In [1]: import numpy as np

In [2]: np.set_printoptions(precision=2, suppress=True, linewidth=200, legacy="1.25")

In [3]: m1, _ = np.linalg.qr(np.array([[-2.1, -0.8, -0.3], [0.7, 0.0, 0.8], [-2.5, 0.2, -0.3]]))

In [4]: print(m1)
[[-0.63 -0.78  0.06]
 [ 0.21 -0.1   0.97]
 [-0.75  0.62  0.23]]

In [5]: # columns are unit length and at right angles

In [6]: q, Rm = np.linalg.qr(m1)

In [7]: print(np.round(q.T @ q, 2) + 0)
[[1. 0. 0.]
 [0. 1. 0.]
 [0. 0. 1.]]

In [8]: print(q @ Rm)
[[-0.63 -0.78  0.06]
 [ 0.21 -0.1   0.97]
 [-0.75  0.62  0.23]]

In [9]: q = m1.astype(float).copy()

In [10]: for j in range(3):
    ...:     q[:, j] -= q[:, :j] @ (q[:, :j].T @ q[:, j])
    ...:     q[:, j] /= np.linalg.norm(q[:, j])
    ...: 

In [11]: print(np.round(q.T @ q, 2) + 0)
[[1. 0. 0.]
 [0. 1. 0.]
 [0. 0. 1.]]

In [12]: other = np.array([[0, 1, 2], [1, 1, 0]])

In [13]: cent = np.kron(other, m1)

In [14]: print(np.linalg.matrix_rank(cent))
6

In [15]: print(np.round(np.linalg.norm(cent, 2), 2), round(np.linalg.norm(other, 2) * np.linalg.norm(m1, 2), 2))
2.3 2.3

In [16]: M = np.load("layer18.npy")

In [17]: print(M)
[[ 0  0  0  0  0 -1]
 [ 0  0  0  0  0  0]
 [ 0  0  0  0 -3  0]
 [ 0  0  0  0  0  0]
 [ 1  0  0  0  0  0]
 [ 0  2  0  0  1  0]
 [ 0  0  0  0  0  0]
 [ 0  0  0  0  0  0]
 [ 0  0  0  0  0  0]
 [ 0  0  0  0  0  0]]

In [18]: rk = np.linalg.matrix_rank(M)

In [19]: print(rk)
4

In [20]: null = np.linalg.svd(M)[2][rk:].T

In [21]: print([int(np.linalg.matrix_rank(M[:, :j + 1])) for j in range(6)])
[1, 2, 2, 2, 3, 4]

In [22]: print([int(np.linalg.matrix_rank(M[:i])) for i in range(1, len(M) + 1)])
[1, 1, 2, 2, 3, 4, 4, 4, 4, 4]

In [23]: print(null.shape)
(6, 2)

In [24]: print(M @ null)
[[0. 0.]
 [0. 0.]
 [0. 0.]
 [0. 0.]
 [0. 0.]
 [0. 0.]
 [0. 0.]
 [0. 0.]
 [0. 0.]
 [0. 0.]]

In [25]: print(np.linalg.matrix_rank(M.T @ M), np.linalg.matrix_rank(M @ M.T))
4 4
